% ipython --no-banner

In [1]: import numpy as np

In [2]: np.set_printoptions(precision=3, suppress=True, linewidth=200, legacy="1.25")

In [3]: K = np.tanh(np.array([[1.8],
   ...:     [1.0],
   ...:     [-0.2],
   ...:     [-0.4],
   ...:     [0.4],
   ...:     [0.4],
   ...:     [0.4],
   ...:     [1.3],
   ...:     [0.6],
   ...:     [-1.0],
   ...:     [1.0],
   ...:     [0.4]]) @ np.array([[1.0, -1.4, -1.3]]))

In [4]: K
Out[4]: 
array([[ 0.947, -0.987, -0.982],
       [ 0.762, -0.885, -0.862],
       [-0.197,  0.273,  0.254],
       [-0.38 ,  0.508,  0.478],
       [ 0.38 , -0.508, -0.478],
       [ 0.38 , -0.508, -0.478],
       [ 0.38 , -0.508, -0.478],
       [ 0.862, -0.949, -0.934],
       [ 0.537, -0.686, -0.653],
       [-0.762,  0.885,  0.862],
       [ 0.762, -0.885, -0.862],
       [ 0.38 , -0.508, -0.478]])

In [5]: r0, g = K[5], K[4]

In [6]: np.round(r0 @ g, 3)
Out[6]: 0.631

In [7]: round(float(r0 @ r0), 3)
Out[7]: 0.631

In [8]: p = (r0 @ g) / (r0 @ r0) * r0

In [9]: p
Out[9]: array([ 0.38 , -0.508, -0.478])

In [10]: np.outer(r0, g)
Out[10]: 
array([[ 0.144, -0.193, -0.182],
       [-0.193,  0.258,  0.243],
       [-0.182,  0.243,  0.228]])

In [11]: Z = np.array([[-2, 0, 8], [9, 6, 5], [6, 9, -3]])

In [12]: rng = np.random.default_rng(41480)

In [13]: data = (rng.random((17, 3)) < 0.25) @ Z

In [14]: data
Out[14]: 
array([[ 0,  0,  0],
       [ 0,  0,  0],
       [ 6,  9, -3],
       [ 0,  0,  0],
       [-2,  0,  8],
       [ 9,  6,  5],
       [ 0,  0,  0],
       [ 9,  6,  5],
       [ 0,  0,  0],
       [ 4,  9,  5],
       [ 0,  0,  0],
       [ 9,  6,  5],
       [-2,  0,  8],
       [ 6,  9, -3],
       [15, 15,  2],
       [-2,  0,  8],
       [ 6,  9, -3]])

In [15]: # rows 0 and 1 are equal

In [16]: cen = (data - data.mean(axis=0)) / data.std(axis=0)

In [17]: np.argwhere(np.abs(cen) > 2)
Out[17]: 
array([[14,  0],
       [14,  1]])

In [18]: cen.std(axis=0)
Out[18]: array([1., 1., 1.])

In [19]: c = np.linalg.lstsq(np.delete(cen, 0, axis=1), cen[:, 0])[0]

In [20]: np.abs(c).argmax()
Out[20]: 0
